$ ipython --no-banner

In [1]: import numpy as np

In [2]: import numpy.linalg as la

In [3]: np.set_printoptions(suppress=True, linewidth=160)

In [4]: Z = np.sign(np.array([[-1, -3, 2], [0, -3, -2], [-1, 2, -2]]))

In [5]: A2 = (np.tril(Z, -1) + np.eye(3)) @ (np.triu(Z, 1) + np.eye(3))

In [6]: ev = np.array([2, 1, 1])

In [7]: X = np.rint(A2 * ev @ la.inv(A2)) + 0

In [8]: X
Out[8]: 
array([[ 2.,  1.,  0.],
       [ 0.,  1.,  0.],
       [-1., -1.,  1.]])

In [9]: A2 = np.array([[-6, -9], [7, 6]])

In [10]: Z = np.kron(A2, X)

In [11]: Z.shape
Out[11]: (6, 6)

In [12]: la.matrix_rank(Z)
Out[12]: np.int64(6)

In [13]: ev, evecs = la.eig(X)

In [14]: np.round(np.sort(la.eigvals(X.T)), 2)
Out[14]: array([1., 1., 2.])

In [15]: ev
Out[15]: array([1., 2., 1.])

In [16]: np.prod(ev)
Out[16]: np.float64(2.0)

In [17]: X @ evecs[:, 0] - ev[0] * evecs[:, 0]
Out[17]: array([0., 0., 0.])

In [18]: feats = np.array([[0, 0, 1],
    ...:     [0, 0, 0],
    ...:     [0, 0, 0],
    ...:     [8, 0, -5],
    ...:     [5, 0, 0],
    ...:     [0, 0, 0],
    ...:     [0, -4, 0]])

In [19]: rng = np.random.default_rng(1535)

In [20]: z = rng.permutation(3)

In [21]: A2 = feats[:, z] * rng.choice([-1, 1], 3)

In [22]: A2
Out[22]: 
array([[ 1,  0,  0],
       [ 0,  0,  0],
       [ 0,  0,  0],
       [-5,  0, -8],
       [ 0,  0, -5],
       [ 0,  0,  0],
       [ 0, -4,  0]])

In [23]: Uu, _, vt = la.svd(feats.T @ A2)

In [24]: np.round(Uu @ vt, 2) + 0
Out[24]: 
array([[ 0.,  0., -1.],
       [ 0.,  1.,  0.],
       [ 1.,  0.,  0.]])

In [25]: proj = A2 @ la.solve(A2.T @ A2, A2.T)

In [26]: proj @ A2[:, 1]
Out[26]: array([ 0.,  0.,  0.,  0.,  0.,  0., -4.])

In [27]: np.trace(proj)
Out[27]: np.float64(3.0)

In [28]: np.round((np.eye(7) - proj) @ A2, 2) + 0
Out[28]: 
array([[0., 0., 0.],
       [0., 0., 0.],
       [0., 0., 0.],
       [0., 0., 0.],
       [0., 0., 0.],
       [0., 0., 0.],
       [0., 0., 0.]])

In [29]: np.allclose(proj @ proj, proj)
Out[29]: True

In [30]: np.round(la.eigvalsh(proj), 2) + 0
Out[30]: array([0., 0., 0., 0., 1., 1., 1.])

In [31]: np.round(np.diag(proj), 2)
Out[31]: array([0.12, 0.  , 0.  , 0.96, 0.91, 0.  , 1.  ])

In [32]: x = np.array([0, -2, 3])

In [33]: rhs = feats @ x

In [34]: np.round(la.lstsq(feats, rhs)[0], 2) + 0
Out[34]: array([ 0., -2.,  3.])

In [35]: rhs = rhs + 0.3 * rng.normal(size=7)

In [36]: rhs.round(2)
Out[36]: array([  3.39,  -0.47,   0.55, -14.31,  -0.31,   0.3 ,   7.79])

In [37]: coef, *_ = la.lstsq(feats, rhs)

In [38]: coef.round()
Out[38]: array([-0., -2.,  3.])

In [39]: coef.round(2)
Out[39]: array([-0.03, -1.95,  2.84])

In [40]: th = np.radians(36)

In [41]: Rm = np.eye(3)

In [42]: Rm[2, 2] = Rm[1, 1] = np.cos(th)

In [43]: Rm[2, 1], Rm[1, 2] = -np.sin(th), np.sin(th)

In [44]: Rm.round(2)
Out[44]: 
array([[ 1.  ,  0.  ,  0.  ],
       [ 0.  ,  0.81,  0.59],
       [ 0.  , -0.59,  0.81]])

In [45]: A2 = feats @ Rm.T

In [46]: round(la.det(Rm), 2), np.round(np.trace(Rm), 2)
Out[46]: (np.float64(1.0), np.float64(2.62))

In [47]: A2.round(2)
Out[47]: 
array([[ 0.  ,  0.59,  0.81],
       [ 0.  ,  0.  ,  0.  ],
       [ 0.  ,  0.  ,  0.  ],
       [ 8.  , -2.94, -4.05],
       [ 5.  ,  0.  ,  0.  ],
       [ 0.  ,  0.  ,  0.  ],
       [ 0.  , -3.24,  2.35]])

In [48]: mat = np.loadtxt("test4.csv", delimiter=",")

In [49]: mat
Out[49]: 
array([[ -0.51,   2.23,   3.14,   5.06],
       [  1.3 ,   0.7 ,   1.45, -11.1 ],
       [  1.23,   0.07,  -2.05,  -3.28],
       [ -0.22,   0.14,  -1.74,  -7.48],
       [  1.2 ,   0.68,  -2.88,  -9.8 ],
       [ -1.31,   0.84,  -0.42,   2.09],
       [  3.11,   0.5 ,   4.46,   0.19],
       [  1.06,  -1.04,   0.26,  -3.79],
       [  0.95,  -1.08,   3.73,  -4.03],
       [ -0.34,  -0.17,  -1.7 ,   3.69],
       [  0.97,  -0.29,  -2.58,   7.08],
       [ -1.22,  -0.38,   1.86,  -0.47],
       [  1.36,  -0.27,  -1.45,   7.07],
       [ -2.62,   0.07,  -1.25,   5.21],
       [ -2.2 ,  -0.81,   1.35,   3.86],
       [  1.39,  -0.73,   0.4 ,  -1.77],
       [  0.68,   0.41,   2.  ,  -4.18],
       [ -1.41,   1.12,   6.98,   9.79],
       [ -0.36,   0.09,  -4.66,   1.41],
       [ -1.08,  -0.33,   0.57,  12.07],
       [ -1.12,  -0.38,   0.71,  -1.71],
       [ -0.99,  -1.18,  -1.51,   0.9 ],
       [ -1.08,  -0.76,   2.21,   2.28],
       [ -0.88,  -0.56,   1.35,  -2.36]])

In [50]: x = np.array([-2, -2, -2, 3])

In [51]: rhs = mat @ x

In [52]: np.round(la.solve(mat.T @ mat, mat.T @ rhs), 2)
Out[52]: array([-2., -2., -2.,  3.])

In [53]: np.round(la.lstsq(mat, rhs)[0], 2)
Out[53]: array([-2., -2., -2.,  3.])

In [54]: rhs = rhs + 0.3 * rng.normal(size=24)

In [55]: rhs.round(2)
Out[55]: 
array([  5.52, -39.86,  -7.83, -18.81, -27.52,   7.84, -15.54, -11.79, -19.25,  15.79,  25.88,  -1.63,  21.8 ,  23.28,  14.82,  -7.32, -18.47,  16.35,  14.13,
        37.53,  -3.8 ,  10.01,   5.55,  -7.44])

In [56]: coef, *_ = la.lstsq(mat, rhs)

In [57]: np.round(mat.T @ (rhs - mat @ coef), 2) + 0
Out[57]: array([0., 0., 0., 0.])

In [58]: Z = mat[[9, 11]].astype(float)

In [59]: for _ in range(5):
    ...:     z = la.norm(mat[:, None] - Z, axis=-1).argmin(axis=1)
    ...:     Z = np.array([mat[z == j].mean(axis=0) for j in range(2)])
    ...: 

In [60]: z
Out[60]: array([0, 1, 1, 1, 1, 0, 1, 1, 1, 0, 0, 1, 0, 0, 0, 1, 1, 0, 0, 0, 1, 0, 0, 1])

In [61]: Z.round(2)
Out[61]: 
array([[-0.8 ,  0.04,  0.06,  5.04],
       [ 0.62, -0.14,  0.8 , -4.15]])

In [62]: np.round(Z[1] - Z[0], 2)
Out[62]: array([ 1.42, -0.18,  0.74, -9.19])

In [63]: np.bincount(z)
Out[63]: array([12, 12])

In [64]: O, Rm = la.qr(mat)

In [65]: np.round(np.abs(np.diag(Rm)), 2)
Out[65]: array([ 6.66,  3.82, 12.56, 24.96])

In [66]: np.round(O.T @ O, 2) + 0
Out[66]: 
array([[1., 0., 0., 0.],
       [0., 1., 0., 0.],
       [0., 0., 1., 0.],
       [0., 0., 0., 1.]])

In [67]: np.round(O @ Rm, 2)
Out[67]: 
array([[ -0.51,   2.23,   3.14,   5.06],
       [  1.3 ,   0.7 ,   1.45, -11.1 ],
       [  1.23,   0.07,  -2.05,  -3.28],
       [ -0.22,   0.14,  -1.74,  -7.48],
       [  1.2 ,   0.68,  -2.88,  -9.8 ],
       [ -1.31,   0.84,  -0.42,   2.09],
       [  3.11,   0.5 ,   4.46,   0.19],
       [  1.06,  -1.04,   0.26,  -3.79],
       [  0.95,  -1.08,   3.73,  -4.03],
       [ -0.34,  -0.17,  -1.7 ,   3.69],
       [  0.97,  -0.29,  -2.58,   7.08],
       [ -1.22,  -0.38,   1.86,  -0.47],
       [  1.36,  -0.27,  -1.45,   7.07],
       [ -2.62,   0.07,  -1.25,   5.21],
       [ -2.2 ,  -0.81,   1.35,   3.86],
       [  1.39,  -0.73,   0.4 ,  -1.77],
       [  0.68,   0.41,   2.  ,  -4.18],
       [ -1.41,   1.12,   6.98,   9.79],
       [ -0.36,   0.09,  -4.66,   1.41],
       [ -1.08,  -0.33,   0.57,  12.07],
       [ -1.12,  -0.38,   0.71,  -1.71],
       [ -0.99,  -1.18,  -1.51,   0.9 ],
       [ -1.08,  -0.76,   2.21,   2.28],
       [ -0.88,  -0.56,   1.35,  -2.36]])

In [68]: Rm.round(2)
Out[68]: 
array([[  6.66,   0.2 ,  -0.4 , -11.94],
       [  0.  ,  -3.82,  -2.53,  -1.79],
       [  0.  ,   0.  ,  12.56,   3.52],
       [  0.  ,   0.  ,   0.  ,  24.96]])

In [69]: O.shape, Rm.shape
Out[69]: ((24, 4), (4, 4))

In [70]: cen = (mat - mat.mean(axis=0)) / mat.std(axis=0)

In [71]: np.round(cen.std(axis=0), 2)
Out[71]: array([1., 1., 1., 1.])

In [72]: np.argwhere(np.abs(cen) > 2)
Out[72]: 
array([[ 0,  1],
       [ 1,  3],
       [ 6,  0],
       [17,  2],
       [19,  3]])

In [73]: coef = la.lstsq(np.delete(cen, 0, axis=1), cen[:, 0])[0]

In [74]: coef.round(2)
Out[74]: array([ 0.06,  0.03, -0.43])

In [75]: E = np.triu(rng.random((8, 8)) < 0.3, 1).astype(int)

In [76]: E = E + E.T

In [77]: E
Out[77]: 
array([[0, 1, 1, 0, 1, 0, 0, 1],
       [1, 0, 0, 0, 0, 0, 0, 0],
       [1, 0, 0, 0, 1, 0, 0, 0],
       [0, 0, 0, 0, 0, 1, 0, 1],
       [1, 0, 1, 0, 0, 0, 1, 1],
       [0, 0, 0, 1, 0, 0, 0, 1],
       [0, 0, 0, 0, 1, 0, 0, 0],
       [1, 0, 0, 1, 1, 1, 0, 0]])

In [78]: x = np.array([-3, 1, 3])

In [79]: rhs = X @ x

In [80]: rhs
Out[80]: array([-5.,  1.,  5.])

In [81]: np.round(la.solve(X, rhs + X[:, 1]), 2)
Out[81]: array([-3.,  2.,  3.])

In [82]: np.round(la.solve(X, X[:, 2]), 2)
Out[82]: array([0., 0., 1.])

In [83]: np.round(la.solve(X, rhs), 2)
Out[83]: array([-3.,  1.,  3.])

In [84]: Uu, sv, vt = la.svd(E)

In [85]: sv.round(2) + 0
Out[85]: array([3.  , 2.  , 1.62, 1.62, 1.  , 0.62, 0.62, 0.  ])

In [86]: A2 = Uu[:, :7] @ np.diag(sv[:7]) @ vt[:7]

In [87]: round(float(la.norm(E - A2, 2)), 2), np.round(sv[7], 2)
Out[87]: (0.0, np.float64(0.0))

In [88]: round(float(np.abs(E - A2).max()), 2)
Out[88]: 0.0

In [89]: round(float(la.norm(E - A2) / la.norm(E)), 2)
Out[89]: 0.0

In [90]: A2.round(2) + 0
Out[90]: 
array([[0., 1., 1., 0., 1., 0., 0., 1.],
       [1., 0., 0., 0., 0., 0., 0., 0.],
       [1., 0., 0., 0., 1., 0., 0., 0.],
       [0., 0., 0., 0., 0., 1., 0., 1.],
       [1., 0., 1., 0., 0., 0., 1., 1.],
       [0., 0., 0., 1., 0., 0., 0., 1.],
       [0., 0., 0., 0., 1., 0., 0., 0.],
       [1., 0., 0., 1., 1., 1., 0., 0.]])

In [91]: F = np.load("dump.npy")

In [92]: F
Out[92]: 
array([[4., 1., 0., 0., 0., 0.],
       [0., 4., 1., 0., 0., 0.],
       [0., 0., 4., 1., 0., 0.],
       [0., 0., 0., 4., 1., 0.],
       [0., 0., 0., 0., 4., 1.],
       [0., 0., 0., 0., 0., 4.]])

In [93]: A2 = F / np.sqrt((F ** 2).mean(axis=1, keepdims=True))

In [94]: la.matrix_rank(F - F.mean(axis=1, keepdims=True))
Out[94]: np.int64(5)

In [95]: A2[5].round(2)
Out[95]: array([0.  , 0.  , 0.  , 0.  , 0.  , 2.45])

In [96]: np.round(la.norm(A2, axis=1), 2)
Out[96]: array([2.45, 2.45, 2.45, 2.45, 2.45, 2.45])

In [97]: la.matrix_rank(A2) == la.matrix_rank(F)
Out[97]: np.True_

In [98]: x = np.array([1, 1, 0, 3, 2, 1])

In [99]: F @ np.ones(6)
Out[99]: array([5., 5., 5., 5., 5., 4.])

In [100]: la.norm(F @ x) <= la.norm(F, 2) * la.norm(x) + 1e-9
Out[100]: np.True_

In [101]: np.sign((F @ x).round(6))
Out[101]: array([1., 1., 1., 1., 1., 1.])

In [102]: (F @ x).argmax()
Out[102]: np.int64(3)

In [103]: F @ np.eye(6)[3]
Out[103]: array([0., 0., 1., 4., 0., 0.])

In [104]: F @ x
Out[104]: array([ 5.,  4.,  3., 14.,  9.,  4.])

In [105]: (F * x).sum(axis=1)
Out[105]: array([ 5.,  4.,  3., 14.,  9.,  4.])

In [106]: z = rng.permutation(6)

In [107]: z
Out[107]: array([4, 5, 2, 0, 1, 3])

In [108]: A2 = F[z][:, z]

In [109]: np.round(np.sort(np.abs(la.eigvals(A2))), 2)
Out[109]: array([4., 4., 4., 4., 4., 4.])

In [110]: np.trace(A2)
Out[110]: np.float64(24.0)

In [111]: gram = F.T @ F

In [112]: gram
Out[112]: 
array([[16.,  4.,  0.,  0.,  0.,  0.],
       [ 4., 17.,  4.,  0.,  0.,  0.],
       [ 0.,  4., 17.,  4.,  0.,  0.],
       [ 0.,  0.,  4., 17.,  4.,  0.],
       [ 0.,  0.,  0.,  4., 17.,  4.],
       [ 0.,  0.,  0.,  0.,  4., 17.]])

In [113]: data = np.loadtxt("block12.csv", delimiter=",")

In [114]: data
Out[114]: 
array([[ 0.35,  0.25, -0.35, -0.4 , -0.75, -0.5 , -0.15],
       [-0.84, -0.6 ,  0.84,  0.96,  1.8 ,  1.2 ,  0.36],
       [-0.35, -0.25,  0.35,  0.4 ,  0.75,  0.5 ,  0.15]])

In [115]: Uu, sv, vt = la.svd(data)

In [116]: evecs = vt[:(sv > 1e-8).sum()]

In [117]: x = data[0] + -2 * data[1] + rng.integers(2) * np.eye(7)[3]

In [118]: x.round(2)
Out[118]: array([ 2.03,  1.45, -2.03, -1.32, -4.35, -2.9 , -0.87])

In [119]: np.allclose(evecs.T @ evecs @ x, x)
Out[119]: False

In [120]: la.matrix_rank(np.vstack([data, x]))
Out[120]: np.int64(2)

In [121]: np.round(evecs.T @ evecs, 2)
Out[121]: 
array([[ 0.09,  0.07, -0.09, -0.11, -0.2 , -0.13, -0.04],
       [ 0.07,  0.05, -0.07, -0.08, -0.14, -0.1 , -0.03],
       [-0.09, -0.07,  0.09,  0.11,  0.2 ,  0.13,  0.04],
       [-0.11, -0.08,  0.11,  0.12,  0.23,  0.15,  0.05],
       [-0.2 , -0.14,  0.2 ,  0.23,  0.43,  0.29,  0.09],
       [-0.13, -0.1 ,  0.13,  0.15,  0.29,  0.19,  0.06],
       [-0.04, -0.03,  0.04,  0.05,  0.09,  0.06,  0.02]])

In [122]: np.round(np.diag(evecs.T @ evecs), 2)
Out[122]: array([0.09, 0.05, 0.09, 0.12, 0.43, 0.19, 0.02])
